>>> import numpy as np
>>> np.set_printoptions(precision=2, suppress=True, linewidth=120)
>>> W0 = np.loadtxt("sample12.csv", delimiter=",")
>>> print(W0)
[[0. 0. 1. 0. 0. 1. 0. 0.]
 [0. 0. 1. 0. 0. 1. 0. 0.]
 [1. 1. 0. 1. 0. 1. 0. 0.]
 [0. 0. 1. 0. 0. 1. 0. 0.]
 [0. 0. 0. 0. 0. 0. 1. 1.]
 [1. 1. 1. 1. 0. 0. 0. 0.]
 [0. 0. 0. 0. 1. 0. 0. 1.]
 [0. 0. 0. 0. 1. 0. 1. 0.]]
>>> w, evecs = np.linalg.eigh(W0)
>>> print(np.round(evecs.T @ W0 @ evecs, 2) + 0)
[[-2.  0.  0.  0.  0.  0.  0.  0.]
 [ 0. -1.  0.  0.  0.  0.  0.  0.]
 [ 0.  0. -1.  0.  0.  0.  0.  0.]
 [ 0.  0.  0. -1.  0.  0.  0.  0.]
 [ 0.  0.  0.  0.  0.  0.  0.  0.]
 [ 0.  0.  0.  0.  0.  0.  0.  0.]
 [ 0.  0.  0.  0.  0.  0.  2.  0.]
 [ 0.  0.  0.  0.  0.  0.  0.  3.]]
>>> m1 = np.load("arr.npy")
>>> print(m1)
[[-0.26 -0.63  0.08 -0.2  -0.18  0.12  0.19 -0.16]
 [-0.63 -0.42  0.98 -0.21 -0.81 -0.43 -0.23 -0.7 ]
 [ 0.08  0.98  0.52  0.63 -0.24 -0.43 -0.01 -0.17]
 [-0.2  -0.21  0.63  0.83 -0.83  1.13  0.15  0.29]
 [-0.18 -0.81 -0.24 -0.83  0.02  0.4  -0.26  0.06]
 [ 0.12 -0.43 -0.43  1.13  0.4   0.5  -0.54  0.15]
 [ 0.19 -0.23 -0.01  0.15 -0.26 -0.54 -0.02  0.73]
 [-0.16 -0.7  -0.17  0.29  0.06  0.15  0.73 -0.18]]
>>> # symmetric, so the eigenvalues are real
>>> rank = np.linalg.matrix_rank(m1)
>>> print(rank)
6
>>> null = np.linalg.svd(m1)[2][rank:].T
>>> print(np.allclose(m1 @ null, 0))
True
>>> print(null.shape)
(8, 2)
>>> print(np.linalg.matrix_rank(m1.T @ m1), np.linalg.matrix_rank(m1 @ m1.T))
6 6
>>> print(round(float(np.linalg.norm(m1, 2) / np.linalg.norm(m1)), 2))
0.52
>>> print(np.linalg.matrix_rank(m1, rtol=0.1))
6
>>> print([round(float(x), 2) for x in np.linalg.svd(m1, compute_uv=False)[:3]])
[2.0, 2.0, 2.0]
>>> cov = m1.T @ m1
>>> print(np.diag(cov))
[0.62 2.96 1.9  3.24 1.67 2.38 1.01 1.22]
>>> print(np.allclose(cov, cov.T))
True
>>> print((m1 @ m1.T).shape)
(8, 8)
>>> print(np.abs(np.diag(np.linalg.qr(m1)[1])) > 1e-9)
[ True  True  True  True  True  True False False]
>>> print(round(float(np.trace(np.linalg.pinv(m1) @ m1)), 2))
6.0
>>> f = np.array([3, -3, 3, -1])
>>> data = f[np.abs(np.subtract.outer(np.arange(4), np.arange(4)))]
>>> print(data)
[[ 3 -3  3 -1]
 [-3  3 -3  3]
 [ 3 -3  3 -3]
 [-1  3 -3  3]]
>>> print(np.linalg.matrix_rank(data, rtol=0.1))
2
>>> print(np.linalg.cond(data) > 100)
True
>>> E = np.load("a.npy")
>>> print(E)
[[ 1.64 -0.15  0.13  0.41 -0.16]
 [-0.15  1.24 -0.29 -0.05 -0.28]
 [ 0.13 -0.29  1.35  0.04  0.35]
 [ 0.41 -0.05  0.04  1.26 -0.16]
 [-0.16 -0.28  0.35 -0.16  1.51]]
>>> q, evecs = np.linalg.qr(E[:, :3])[0], np.linalg.qr(E[:, 3:])[0]
>>> sig = np.linalg.svd(q.T @ evecs, compute_uv=False)
>>> print(sig)
[0.6  0.51]
>>> w, evecs = np.linalg.eigh(E)
>>> vec = np.array([0, -1, -1, 1, 0])
>>> print(evecs * np.maximum(w, 0) @ evecs.T)
[[ 1.64 -0.15  0.13  0.41 -0.16]
 [-0.15  1.24 -0.29 -0.05 -0.28]
 [ 0.13 -0.29  1.35  0.04  0.35]
 [ 0.41 -0.05  0.04  1.26 -0.16]
 [-0.16 -0.28  0.35 -0.16  1.51]]
>>> print(evecs * np.sqrt(w) @ evecs.T)
[[ 1.26 -0.06  0.05  0.17 -0.07]
 [-0.06  1.1  -0.12 -0.02 -0.12]
 [ 0.05 -0.12  1.15  0.02  0.14]
 [ 0.17 -0.02  0.02  1.11 -0.07]
 [-0.07 -0.12  0.14 -0.07  1.21]]
>>> print(evecs * np.abs(w) @ evecs.T)
[[ 1.64 -0.15  0.13  0.41 -0.16]
 [-0.15  1.24 -0.29 -0.05 -0.28]
 [ 0.13 -0.29  1.35  0.04  0.35]
 [ 0.41 -0.05  0.04  1.26 -0.16]
 [-0.16 -0.28  0.35 -0.16  1.51]]
>>> print(np.round(vec @ E @ vec / (vec @ vec), 2), round(w[0], 2), round(w[-1], 2))
1.1 0.99 2.01
>>> hat = np.triu(np.array([[5, -4, 4, 3], [1, 2, -4, 0], [1, 3, -3, 5], [-3, 5, -2, 0]]), 1) + np.eye(4)
>>> Y = hat @ data @ np.linalg.inv(hat)
>>> print(hat @ data - data @ hat)
[[ 21.  -3.  -9. -39.]
 [-12.   0.  12.  36.]
 [ -5.  27. -39.  -9.]
 [  0.  -4.  16.  18.]]
>>> vec = np.ones(5)
>>> for _ in range(5):
...     vec = E @ vec
...     vec /= np.linalg.norm(vec)
...     print(round(vec @ E @ vec, 2))
... 
1.67
1.89
1.97
1.99
2.0
>>> print(vec)
[ 0.67 -0.37  0.46  0.39  0.22]
>>> print(round(float(np.linalg.eigvalsh(E)[-1]), 2))
2.01
>>> L = np.linalg.cholesky(E)
>>> print(L.round(2) + 0)
[[ 1.28  0.    0.    0.    0.  ]
 [-0.12  1.11  0.    0.    0.  ]
 [ 0.1  -0.25  1.13  0.    0.  ]
 [ 0.32 -0.01  0.    1.08  0.  ]
 [-0.12 -0.27  0.26 -0.12  1.16]]
>>> print(round(float(np.prod(np.diag(L)) ** 2), 2), round(np.linalg.det(E), 2))
3.99 3.99
>>> print(L @ L.T)
[[ 1.64 -0.15  0.13  0.41 -0.16]
 [-0.15  1.24 -0.29 -0.05 -0.28]
 [ 0.13 -0.29  1.35  0.04  0.35]
 [ 0.41 -0.05  0.04  1.26 -0.16]
 [-0.16 -0.28  0.35 -0.16  1.51]]
>>> print(E / np.sqrt(np.outer(np.diag(E), np.diag(E))))
[[ 1.   -0.11  0.09  0.29 -0.1 ]
 [-0.11  1.   -0.22 -0.04 -0.2 ]
 [ 0.09 -0.22  1.    0.03  0.25]
 [ 0.29 -0.04  0.03  1.   -0.12]
 [-0.1  -0.2   0.25 -0.12  1.  ]]
>>> K = np.load("out19.npy")
>>> print(K)
[[ 1.3   0.1   0.9   0.4   0.7 ]
 [-0.1  -0.1  -0.6  -2.    1.2 ]
 [-0.5  -1.7  -2.4   0.8   1.7 ]
 [-0.13 -0.1  -0.55 -1.89  1.24]
 [ 1.8   0.8  -1.5  -2.   -0.3 ]
 [ 0.7   0.5   0.6  -0.6  -0.2 ]
 [-0.7  -0.4   1.1  -0.3   0.  ]
 [-0.7   0.3   0.5   0.    0.4 ]
 [ 0.4   1.   -1.8   0.4  -0.6 ]
 [-0.9   0.    1.2   0.5   0.5 ]]
>>> f = np.array([-3, -2, -3])
>>> print(np.correlate(K[2], K[5], "full"))
[ 0.1   0.64  1.2   0.01 -3.46 -2.93 -0.26  1.41  1.19]
>>> print(np.polyval(f, K[2]))
[ -2.75  -8.27 -15.48  -6.52 -15.07]
>>> print(np.cross(K[2, :3], K[5, :3]))
[ 0.18 -1.38  0.94]
>>> print(K - K[0])
[[ 0.    0.    0.    0.    0.  ]
 [-1.4  -0.2  -1.5  -2.4   0.5 ]
 [-1.8  -1.8  -3.3   0.4   1.  ]
 [-1.43 -0.2  -1.45 -2.29  0.54]
 [ 0.5   0.7  -2.4  -2.4  -1.  ]
 [-0.6   0.4  -0.3  -1.   -0.9 ]
 [-2.   -0.5   0.2  -0.7  -0.7 ]
 [-2.    0.2  -0.4  -0.4  -0.3 ]
 [-0.9   0.9  -2.7   0.   -1.3 ]
 [-2.2  -0.1   0.3   0.1  -0.2 ]]
>>> print(K.shape)
(10, 5)
>>> print(np.abs(K).max())
2.4
>>> print(np.diff(K, axis=0))
[[-1.4  -0.2  -1.5  -2.4   0.5 ]
 [-0.4  -1.6  -1.8   2.8   0.5 ]
 [ 0.37  1.6   1.85 -2.69 -0.46]
 [ 1.93  0.9  -0.95 -0.11 -1.54]
 [-1.1  -0.3   2.1   1.4   0.1 ]
 [-1.4  -0.9   0.5   0.3   0.2 ]
 [ 0.    0.7  -0.6   0.3   0.4 ]
 [ 1.1   0.7  -2.3   0.4  -1.  ]
 [-1.3  -1.    3.    0.1   1.1 ]]
>>> print(np.linalg.matrix_rank(K))
5
>>> print(np.unravel_index(np.abs(K).argmax(), K.shape))
(np.int64(2), np.int64(2))
>>> print(K.sum(axis=1))
[ 3.4  -1.6  -2.1  -1.43 -1.2   1.   -0.3   0.5  -0.6   1.3 ]
>>> print(np.linalg.svd(K, compute_uv=False))
[4.46 3.77 3.22 1.86 1.07]
>>> print(np.count_nonzero(K))
47
>>> labels = K[:, 3] > np.median(K[:, 3])
>>> f = K[labels].mean(axis=0) - K[~labels].mean(axis=0)
>>> print(f)
[-0.39 -0.2  -0.13  1.78  0.15]
>>> Ac = K - K.mean(axis=0)
>>> left, sig, vt = np.linalg.svd(Ac, full_matrices=False)
>>> print(sig)
[4.14 3.77 2.94 1.82 0.84]
>>> arr = np.load("block14.npy")
>>> print(arr)
[[ 0  0  0  0  0  0 -1]
 [-2  0  0  0  0  0  0]
 [ 0  0  0  0  0  0  0]
 [-2  0  3  0  0  0  0]
 [ 0  1  1 -5 -3  0  5]
 [ 3  0  0  3  0  0  0]
 [-2  0  1  0  0  4  0]
 [ 0 -5  0  0  0  0  3]
 [ 0  0  0  0  0  0  0]]
>>> # row 8 repeats row 2
>>> f, v = data[2], data[0]
>>> print(f @ f)
36
>>> p = (f @ v) / (f @ f) * f
>>> print(p)
[ 2.5 -2.5  2.5 -2.5]
>>> print(np.outer(f, v))
[[ 9 -9  9 -3]
 [-9  9 -9  3]
 [ 9 -9  9 -3]
 [-9  9 -9  3]]
>>> Y = np.c_[arr[:, :4] @ np.array([[4, 3, 2, 2], [1, 5, 0, 2], [0, 3, 2, 1], [1, 0, 1, 0]]), np.array([9, -6, 6, -9, -4, 3, 1, 7, 0])]
>>> print(Y)
[[  0   0   0   0   9]
 [ -8  -6  -4  -4  -6]
 [  0   0   0   0   6]
 [ -8   3   2  -1  -9]
 [ -4   8  -3   3  -4]
 [ 15   9   9   6   3]
 [ -8  -3  -2  -3   1]
 [ -5 -25   0 -10   7]
 [  0   0   0   0   0]]
>>> print(np.linalg.matrix_rank(np.c_[arr, Y]))
8
>>> print(np.linalg.matrix_rank(Y))
5
>>> print(np.round(np.linalg.norm(Y - arr @ np.linalg.lstsq(arr, Y)[0], axis=0), 2) + 0)
[0. 0. 0. 0. 6.]
>>> X = np.loadtxt("m.csv", delimiter=",")
>>> print(X)
[[0. 1. 2.]
 [0. 0. 2.]
 [0. 0. 0.]]
>>> # triangular: eigenvalues sit on the diagonal
>>> def softmax(z):
...     e = np.exp(z - z.max(axis=-1, keepdims=True))
...     return e / e.sum(axis=-1, keepdims=True)
... 
>>> print(softmax(X[1]))
[0.11 0.11 0.79]
>>> print(softmax(X).sum(axis=1))
[1. 1. 1.]
>>> print(softmax(X[1] + 5))
[0.11 0.11 0.79]
>>> att = X @ X.T / np.sqrt(3)
>>> print(softmax(att)[1] @ X)
[0.   0.48 1.91]
>>> J = np.array([[0, 0, -3, 0, 0, 0],
...     [0, 1, 0, 0, 0, 0],
...     [0, 0, 0, 1, 0, 0],
...     [0, -2, 0, 0, 0, 0],
...     [1, 0, 0, 0, -1, 0],
...     [0, 0, 0, 0, 0, 0],
...     [2, 0, 0, 0, 0, 0],
...     [0, 0, 0, 0, 2, -2]])
>>> q, Rm = np.linalg.qr(J)
>>> print(np.round(q.T @ q, 2) + 0)
[[1. 0. 0. 0. 0. 0.]
 [0. 1. 0. 0. 0. 0.]
 [0. 0. 1. 0. 0. 0.]
 [0. 0. 0. 1. 0. 0.]
 [0. 0. 0. 0. 1. 0.]
 [0. 0. 0. 0. 0. 1.]]
>>> print(np.round(abs(Rm[0, 0]), 2), round(float(np.linalg.norm(J[:, 0])), 2))
2.24 2.24
>>> print(np.round(np.trace(q @ q.T), 2))
6.0
>>> print(np.abs(np.diag(Rm)))
[2.24 2.24 3.   1.   2.19 0.82]
>>> print(q.round(2) + 0)
[[ 0.    0.    1.    0.    0.    0.  ]
 [ 0.   -0.45  0.    0.    0.    0.  ]
 [ 0.    0.    0.   -1.    0.    0.  ]
 [ 0.    0.89  0.    0.    0.    0.  ]
 [-0.45  0.    0.    0.   -0.37  0.82]
 [ 0.    0.    0.    0.    0.    0.  ]
 [-0.89  0.    0.    0.    0.18 -0.41]
 [ 0.    0.    0.    0.    0.91  0.41]]
